$ python3 -q
>>> import numpy as np
>>> from numpy import linalg as LA
>>> np.set_printoptions(precision=2, suppress=True, linewidth=140)
>>> rnd = lambda a: np.round(a, 2) + 0
>>> arr = np.load("sample0.npy")
>>> rnd(arr)
array([[ 0.31, -0.31, -0.1 , -0.31, -0.1 ],
       [-0.31,  0.31,  0.1 ,  0.31,  0.1 ],
       [-0.1 ,  0.1 ,  0.03,  0.1 ,  0.03],
       [-0.31,  0.31,  0.1 ,  0.31,  0.1 ],
       [-0.1 ,  0.1 ,  0.03,  0.1 ,  0.03]])
>>> vec = np.array([-1, -3, 3, 2, 0])
>>> a = np.maximum(arr @ vec, 0)
>>> rnd(a)
array([0.  , 0.31, 0.1 , 0.31, 0.1 ])
>>> vec = np.array([0, 0, 0, 2, 0])
>>> rnd(np.eye(5) - arr)
array([[ 0.69,  0.31,  0.1 ,  0.31,  0.1 ],
       [ 0.31,  0.69, -0.1 , -0.31, -0.1 ],
       [ 0.1 , -0.1 ,  0.97, -0.1 , -0.03],
       [ 0.31, -0.31, -0.1 ,  0.69, -0.1 ],
       [ 0.1 , -0.1 , -0.03, -0.1 ,  0.97]])
>>> rnd(np.trace(arr))
np.float64(1.0)
>>> rnd(arr @ arr @ vec)
array([-0.62,  0.62,  0.21,  0.62,  0.21])
>>> U, sig, Vt = LA.svd(arr)
>>> evecs = Vt[:(sig > 1e-8).sum()]
>>> rng = np.random.default_rng(50)
>>> vec = arr[0] + -2 * arr[1] + rng.integers(2) * np.eye(5)[3]
>>> rnd(vec)
array([ 0.93, -0.93, -0.31,  0.07, -0.31])
>>> LA.matrix_rank(np.vstack([arr, vec]))
np.int64(2)
>>> rnd(evecs.T @ evecs)
array([[ 0.31, -0.31, -0.1 , -0.31, -0.1 ],
       [-0.31,  0.31,  0.1 ,  0.31,  0.1 ],
       [-0.1 ,  0.1 ,  0.03,  0.1 ,  0.03],
       [-0.31,  0.31,  0.1 ,  0.31,  0.1 ],
       [-0.1 ,  0.1 ,  0.03,  0.1 ,  0.03]])
>>> rnd(LA.norm(arr, 2) / LA.norm(arr))
np.float64(1.0)
>>> np.argsort(-LA.norm(arr, axis=0).round(6), kind="stable")[:3]
array([0, 1, 3])
>>> LA.matrix_rank(arr, rtol=0.1)
np.int64(1)
